$ ipython --no-banner

In [1]: import numpy as np

In [2]: from numpy import linalg as LA

In [3]: np.set_printoptions(precision=2, suppress=True, linewidth=120, sign=" ")

In [4]: J = np.array([[3.0, 5.0, 0.0, 0.0, 0.0, 0.0],
   ...:     [5.0, 0.0, 5.0, 0.0, 0.0, 0.0],
   ...:     [0.0, 5.0, 2.0, 5.0, 0.0, 0.0],
   ...:     [0.0, 0.0, 5.0, 0.0, 5.0, 0.0],
   ...:     [0.0, 0.0, 0.0, 5.0, 0.0, 5.0],
   ...:     [0.0, 0.0, 0.0, 0.0, 5.0, 1.0]])

In [5]: ev, vecs = LA.eigh(J)

In [6]: print(np.round(vecs.T @ vecs, 2) + 0)
[[ 1.  0.  0.  0.  0.  0.]
 [ 0.  1.  0.  0.  0.  0.]
 [ 0.  0.  1.  0.  0.  0.]
 [ 0.  0.  0.  1.  0.  0.]
 [ 0.  0.  0.  0.  1.  0.]
 [ 0.  0.  0.  0.  0.  1.]]

In [7]: print(np.round(ev.sum(), 2), np.trace(J))
6.0 6.0

In [8]: print(np.round(vecs @ np.diag(ev) @ vecs.T, 2) + 0)
[[ 3.  5.  0.  0.  0.  0.]
 [ 5.  0.  5.  0.  0.  0.]
 [ 0.  5.  2.  5.  0.  0.]
 [ 0.  0.  5.  0.  5.  0.]
 [ 0.  0.  0.  5.  0.  5.]
 [ 0.  0.  0.  0.  5.  1.]]

In [9]: print((ev > 1e-8).sum(), (ev < -1e-8).sum())
3 3

In [10]: print(LA.eigvalsh(J + -2 * np.eye(6)))
[-10.36  -7.47  -3.01   1.84   5.1    7.9 ]

In [11]: print(LA.eigvalsh(J @ J))
[  1.03  14.77  29.9   50.36  69.9   98.04]

In [12]: print(np.unique(ev.round(6) + 0, return_counts=True)[1])
[ 1  1  1  1  1  1]

In [13]: print(ev)
[-8.36 -5.47 -1.01  3.84  7.1   9.9 ]

In [14]: M2 = LA.invert(J)
AttributeError: module 'numpy.linalg' has no attribute 'invert'


In [15]: M2 = LA.inv(J)

In [16]: print(M2)
[[-0.05  0.23  0.05 -0.25 -0.05  0.25]
 [ 0.23 -0.14 -0.03  0.15  0.03 -0.15]
 [ 0.05 -0.03 -0.05  0.25  0.05 -0.25]
 [-0.25  0.15  0.25 -0.25 -0.05  0.25]
 [-0.05  0.03  0.05 -0.05 -0.05  0.25]
 [ 0.25 -0.15 -0.25  0.25  0.25 -0.25]]

In [17]: print(np.allclose(M2, J.T))
False

In [18]: J.inv()
AttributeError: 'numpy.ndarray' object has no attribute 'inv'


In [19]: print(np.allclose(J @ J.T, J.T @ J))
True

In [20]: print(round(LA.det(J), 2))
-12500.0

In [21]: print(J @ J)
[[ 34.  15.  25.   0.   0.   0.]
 [ 15.  50.  10.  25.   0.   0.]
 [ 25.  10.  54.  10.  25.   0.]
 [  0.  25.  10.  50.   0.  25.]
 [  0.   0.  25.   0.  50.   5.]
 [  0.   0.   0.  25.   5.  26.]]

In [22]: assert J == J.T
ValueError: The truth value of an array with more than one element is ambiguous. Use a.any() or a.all()


In [23]: print(np.sort(np.abs(LA.eigvals(J))))
[ 1.01  3.84  5.47  7.1   8.36  9.9 ]

In [24]: print(np.trace(J))
6.0

In [25]: M = np.load("test7.npy")

In [26]: print(M)
[[ 21.07  10.7   12.03  10.14]
 [ 19.48   9.19  11.07  11.25]
 [ 20.98   9.95  11.56   8.74]
 [ 18.24   9.92  10.5   10.63]
 [ 19.04   9.71   9.39  11.17]
 [ 19.23  10.18   9.43   8.96]
 [ 20.36  10.28   8.84  10.43]
 [ 19.62  10.36   9.7    7.68]
 [ 20.43   9.03   8.9   10.72]
 [ 19.73   9.36   8.92  10.14]
 [ 18.77  11.63  12.4   10.8 ]
 [ 20.13  11.79   9.95   8.77]
 [ 19.05  11.75   9.12  10.92]
 [ 18.75   8.69   9.89   8.9 ]
 [ 18.86   9.     9.28  10.66]
 [ 21.85  10.22  10.31  10.48]]

In [27]: Uu, sig, VT = LA.svd(M)

In [28]: print(np.argmax(sig[:-1] / (sig[1:] + 1e-6)) + 1)
1

In [29]: M2 = Uu[:, :1] @ np.diag(sig[:1]) @ VT[:1]

In [30]: print(LA.matrix_rank(M2))
1

In [31]: print(round(LA.norm(M - M2) / LA.norm(M), 2))
0.07

In [32]: x = np.array([-1, -2, 1, 3])

In [33]: print(LA.norm(M @ x) <= LA.norm(M, 2) * LA.norm(x) + 1e-9)
True

In [34]: print(np.sign((M @ x).round(6)))
[-1.  1. -1.  1.  1. -1. -1. -1.  1.  1.  1. -1. -1.  1.  1. -1.]

In [35]: Ac = M - M.mean(axis=0)

In [36]: vecs = LA.svd(Ac)[2][:1]

In [37]: M2 = Ac - Ac @ vecs.T @ vecs

In [38]: print(np.cov(Ac @ vecs.T, rowvar=False))
1.584501403553683

In [39]: print(LA.norm(M2, axis=1).round(6).argmax())
7

In [40]: print(np.diag(vecs.T @ vecs))
[ 0.13  0.23  0.59  0.05]

In [41]: W0 = np.load("data.npy")

In [42]: print(W0)
[[ 0  0  0  0]
 [ 0  2  0  0]
 [ 0  0  3  0]
 [ 0  0  0 -3]]

In [43]: Ac = M - M.mean(axis=0)

In [44]: Uu, sig, VT = LA.svd(Ac, full_matrices=False)

In [45]: print(LA.matrix_rank(Ac))
4

In [46]: print(np.searchsorted(np.cumsum(sig ** 2) / (sig ** 2).sum(), 0.9) + 1)
4

In [47]: print(np.abs(Uu[:, 0]).argmax())
0

In [48]: print(np.round(Ac.mean(axis=0), 2) + 0)
[ 0.  0.  0.  0.]

In [49]: print(np.abs(VT[0]).argmax())
2

In [50]: print(sig)
[ 4.88  4.22  3.64  3.32]

In [51]: r0 = np.array([3, 1, 0])

In [52]: print(np.array([np.convolve(row, r0, "same") for row in W0]))
[[ 0  0  0  0]
 [ 6  2  0  0]
 [ 0  9  3  0]
 [ 0  0 -9 -3]]

In [53]: print(np.convolve(W0[1], r0))
[ 0  6  2  0  0  0]

In [54]: print(W0 @ W0.T)
[[ 0  0  0  0]
 [ 0  4  0  0]
 [ 0  0  9  0]
 [ 0  0  0  9]]

In [55]: print(W0[:, 1] @ W0[:, 0])
0

In [56]: arr = np.load("arr.npy")

In [57]: print(arr)
[[ 1  0  0  0  0  0  0]
 [ 3  1  0  0  0  0  0]
 [ 2  1  1  0  0  0  0]
 [ 0  0  2  1  0  0  0]
 [ 3  0  2  1  1  0  0]
 [ 1  0  2  0  0  1  0]
 [ 2  0  0  1  1  2  1]]

In [58]: rng = np.random.default_rng(464789)

In [59]: labels = rng.permutation(7)

In [60]: M2 = arr[:, labels] * rng.choice([-1, 1], 7)

In [61]: print(M2)
[[ 0 -1  0  0  0  0  0]
 [ 0 -3  0  0  1  0  0]
 [ 0 -2  0 -1  1  0  0]
 [ 0  0  0 -2  0  1  0]
 [-1 -3  0 -2  0  1  0]
 [ 0 -1  1 -2  0  0  0]
 [-1 -2  2  0  0  1 -1]]

In [62]: Uu, _, VT = LA.svd(arr.T @ M2)

In [63]: print(np.round(LA.lstsq(arr, M2)[0], 2) + 0)
[[ 0. -1.  0.  0.  0.  0.  0.]
 [ 0.  0.  0.  0.  1.  0.  0.]
 [ 0.  0.  0. -1.  0.  0.  0.]
 [ 0.  0.  0.  0.  0.  1.  0.]
 [-1.  0.  0.  0.  0.  0.  0.]
 [ 0.  0.  1.  0.  0.  0.  0.]
 [ 0.  0.  0.  0.  0.  0. -1.]]

In [64]: print(np.round(Uu @ VT, 2) + 0)
[[ 0. -1.  0.  0.  0.  0.  0.]
 [ 0.  0.  0.  0.  1.  0.  0.]
 [ 0.  0.  0. -1.  0.  0.  0.]
 [ 0.  0.  0.  0.  0.  1.  0.]
 [-1.  0.  0.  0.  0.  0.  0.]
 [ 0.  0.  1.  0.  0.  0.  0.]
 [ 0.  0.  0.  0.  0.  0. -1.]]

In [65]: r0 = np.array([0, -2, 1, -1, 3, 0, -2])

In [66]: M2 = arr + np.outer(r0, np.eye(7)[6])

In [67]: print(LA.matrix_rank(M2 - arr))
1

In [68]: print(M2)
[[ 1.  0.  0.  0.  0.  0.  0.]
 [ 3.  1.  0.  0.  0.  0. -2.]
 [ 2.  1.  1.  0.  0.  0.  1.]
 [ 0.  0.  2.  1.  0.  0. -1.]
 [ 3.  0.  2.  1.  1.  0.  3.]
 [ 1.  0.  2.  0.  0.  1.  0.]
 [ 2.  0.  0.  1.  1.  2. -1.]]

In [69]: print(round(float(LA.det(M2) / LA.det(arr)), 2), round(float(1 + LA.solve(arr, r0)[6]), 2))
14.0 14.0

In [70]: print([int(LA.matrix_rank(LA.matrix_power(arr, p))) for p in range(1, 8)])
[7, 7, 7, 7, 7, 7, 7]

In [71]: print(np.sort(LA.eigvals(arr)))
[ 1.  1.  1.  1.  1.  1.  1.]

In [72]: print(arr @ arr)
[[  1   0   0   0   0   0   0]
 [  6   1   0   0   0   0   0]
 [  7   2   1   0   0   0   0]
 [  4   2   4   1   0   0   0]
 [ 10   2   6   2   1   0   0]
 [  6   2   4   0   0   1   0]
 [  9   0   8   3   2   4   1]]

In [73]: ev, vecs = LA.eigh(J)

In [74]: x = np.array([-3, -3, 3, -1, -1, 3])

In [75]: print(np.round(x @ J @ x / (x @ x), 2), np.round(ev[0], 2), round(ev[-1], 2))
0.11 -8.36 9.9

In [76]: print(np.abs(J).sum(axis=1).max(), round(np.abs(ev).max(), 2))
12.0 9.9

In [77]: x = np.array([-3, -3, 2, 3, -2, -2, -1])

In [78]: h = np.maximum(arr @ x, 0)

In [79]: print(arr * (h > 1e-9)[:, None])
[[ 0  0  0  0  0  0  0]
 [ 0  0  0  0  0  0  0]
 [ 0  0  0  0  0  0  0]
 [ 0  0  2  1  0  0  0]
 [ 0  0  0  0  0  0  0]
 [ 0  0  0  0  0  0  0]
 [ 0  0  0  0  0  0  0]]

In [80]: print(np.maximum(arr @ x, 0) - np.maximum(-arr @ x, 0))
[ -3 -12  -7   7  -4  -1 -10]

In [81]: M2 = np.array([[0, 9, 1, 4, 7, 7],
    ...:     [0, 0, 5, 7, 9, 5],
    ...:     [6, 5, 9, 7, 0, 0],
    ...:     [7, 0, 8, 3, 7, 8],
    ...:     [6, 5, 2, 0, 3, 7],
    ...:     [9, 7, 1, 3, 8, 1]])

In [82]: M2[-1] = M2[0]

In [83]: data = M2 + 0.3 * np.eye(6)

In [84]: print(data)
[[ 0.3  9.   1.   4.   7.   7. ]
 [ 0.   0.3  5.   7.   9.   5. ]
 [ 6.   5.   9.3  7.   0.   0. ]
 [ 7.   0.   8.   3.3  7.   8. ]
 [ 6.   5.   2.   0.   3.3  7. ]
 [ 0.   9.   1.   4.   7.   7.3]]

In [85]: print(data.reshape(2, -1))
[[ 0.3  9.   1.   4.   7.   7.   0.   0.3  5.   7.   9.   5.   6.   5.   9.3  7.   0.   0. ]
 [ 7.   0.   8.   3.3  7.   8.   6.   5.   2.   0.   3.3  7.   0.   9.   1.   4.   7.   7.3]]

In [86]: t3 = data.reshape(6, 2, -1)

In [87]: print(np.swapaxes(t3, 1, 2)[4])
[[ 6.   0. ]
 [ 5.   3.3]
 [ 2.   7. ]]

In [88]: print(t3.shape)
(6, 2, 3)

In [89]: print(np.einsum("ihd,jhd->hij", t3, t3).shape)
(2, 6, 6)

In [90]: print(np.einsum("ihd,ihd->ih", t3, t3))
[[  82.09  114.  ]
 [  25.09  155.  ]
 [ 147.49   49.  ]
 [ 113.    123.89]
 [  65.     59.89]
 [  82.    118.29]]

In [91]: print(t3.transpose(1, 0, 2))
[[[ 0.3  9.   1. ]
  [ 0.   0.3  5. ]
  [ 6.   5.   9.3]
  [ 7.   0.   8. ]
  [ 6.   5.   2. ]
  [ 0.   9.   1. ]]

 [[ 4.   7.   7. ]
  [ 7.   9.   5. ]
  [ 7.   0.   0. ]
  [ 3.3  7.   8. ]
  [ 0.   3.3  7. ]
  [ 4.   7.   7.3]]]

In [92]: Uu, sig, VT = LA.svd(data)

In [93]: print(np.argmax(sig[:-1] / (sig[1:] + 1e-6)) + 1)
4

In [94]: print(sig)
[ 28.49  12.92   9.25   8.36   0.74   0.17]

In [95]: M2 = Uu[:, :4] @ np.diag(sig[:4]) @ VT[:4]

In [96]: print(round(LA.norm(data - M2, 2), 2), np.round(sig[4], 2))
0.74 0.74

In [97]: M2 = arr / LA.norm(arr, axis=1, keepdims=True)

In [98]: G = M2 @ M2.T

In [99]: print((G - 2 * np.eye(7)).round(6).argmax(axis=1))
[ 1  0  1  5  2  4  4]

In [100]: print(round(np.degrees(np.arccos(np.clip(G[5, 0], -1, 1))), 2))
65.91

In [101]: sig = 3 * 0.2 ** np.arange(3)

In [102]: m1 = rng.normal(size=(21, 3)) * rng.permutation(sig)

In [103]: print(m1)
[[ 0.07  0.25  0.14]
 [ 0.08  0.02  4.47]
 [ 0.16 -0.9   2.66]
 [-0.14  0.75 -6.72]
 [-0.1   0.34  5.75]
 [-0.05  0.32 -2.59]
 [ 0.08  0.52  2.32]
 [-0.05 -0.46 -3.92]
 [ 0.01  0.14 -1.62]
 [-0.12  0.84 -4.01]
 [-0.12 -0.13 -4.15]
 [ 0.05 -0.17  3.69]
 [ 0.07  0.55  1.01]
 [ 0.12 -0.24 -6.32]
 [-0.04  0.83  3.67]
 [-0.15  0.18  3.32]
 [-0.03  0.55 -0.82]
 [ 0.06 -0.18  1.04]
 [ 0.14  0.01 -2.11]
 [-0.08 -0.07 -1.85]
 [-0.08  0.32 -3.9 ]]

In [104]: r0 = np.array([-4, -4])

In [105]: print(np.cross(m1[3, :3], m1[14, :3]))
[ 8.37  0.77 -0.09]

In [106]: print(np.polyval(r0, m1[3]))
[-3.43 -7.02 22.89]

In [107]: P = m1 @ LA.solve(m1.T @ m1, m1.T)

In [108]: print(P @ m1[:, 1])
[ 0.25  0.02 -0.9   0.75  0.34  0.32  0.52 -0.46  0.14  0.84 -0.13 -0.17  0.55 -0.24  0.83  0.18  0.55 -0.18  0.01
 -0.07  0.32]

In [109]: print(np.round(LA.eigvalsh(P), 2) + 0)
[ 0.  0.  0.  0.  0.  0.  0.  0.  0.  0.  0.  0.  0.  0.  0.  0.  0.  0.  1.  1.  1.]

In [110]: print(np.allclose(P @ P, P))
True

In [111]: print(LA.matrix_rank(np.eye(21) - P))
18

In [112]: print(np.diag(P))
[ 0.07  0.1   0.23  0.28  0.23  0.04  0.18  0.15  0.02  0.21  0.15  0.06  0.16  0.29  0.22  0.22  0.07  0.02  0.18
  0.06  0.08]

In [113]: Q, vecs = LA.qr(m1[:, :1])[0], LA.qr(m1[:, 1:])[0]

In [114]: sig = LA.svd(Q.T @ vecs, compute_uv=False)

In [115]: print(round(LA.norm(Q @ Q.T - vecs @ vecs.T, 2), 2))
1.0

In [116]: print(sig)
[ 0.48]

In [117]: print(np.degrees(np.arccos(sig.clip(0, 1))))
[ 60.99]

In [118]: Q, vecs = LA.qr(data[:, :5])[0], LA.qr(data[:, 5:])[0]

In [119]: sig = LA.svd(Q.T @ vecs, compute_uv=False)

In [120]: print((sig > 0.9).sum())
1

In [121]: print(np.degrees(np.arccos(sig.clip(0, 1))))
[ 1.05]

In [122]: M2 = np.array([[-1.8, -1.9], [0.3, 0.9], [-0.3, -0.4]])

In [123]: Z = np.array([[0.5, 1.4, 0.2], [0.3, 1.0, 0.6]])

In [124]: F = M2 @ Z

In [125]: print(F)
[[-1.47 -4.42 -1.5 ]
 [ 0.42  1.32  0.6 ]
 [-0.27 -0.82 -0.3 ]]

In [126]: print(np.argsort(-LA.norm(F, axis=0).round(6), kind="stable")[:3])
[ 1  2  0]

In [127]: print([round(float(x), 2) for x in LA.svd(F, compute_uv=False)[:3]])
[5.2, 0.14, 0.0]

In [128]: print(LA.matrix_rank(F, rtol=0.1))
1

In [129]: A = np.array([[4, 4, 4], [4, 8, 8], [4, 8, 12]])

In [130]: labels = rng.permutation(3)

In [131]: print(labels)
[ 0  1  2]

In [132]: M2 = A[labels][:, labels]

In [133]: print(np.sort(np.abs(LA.eigvals(M2))))
[  1.23   2.57  20.2 ]

In [134]: print(np.allclose(M2, A))
True

In [135]: print(M2)
[[  4   4   4]
 [  4   8   8]
 [  4   8  12]]

In [136]: r0 = np.array([0, 1, -1])

In [137]: M2 = A + np.outer(r0, np.eye(3)[2])

In [138]: print(LA.matrix_rank(M2 - A))
1
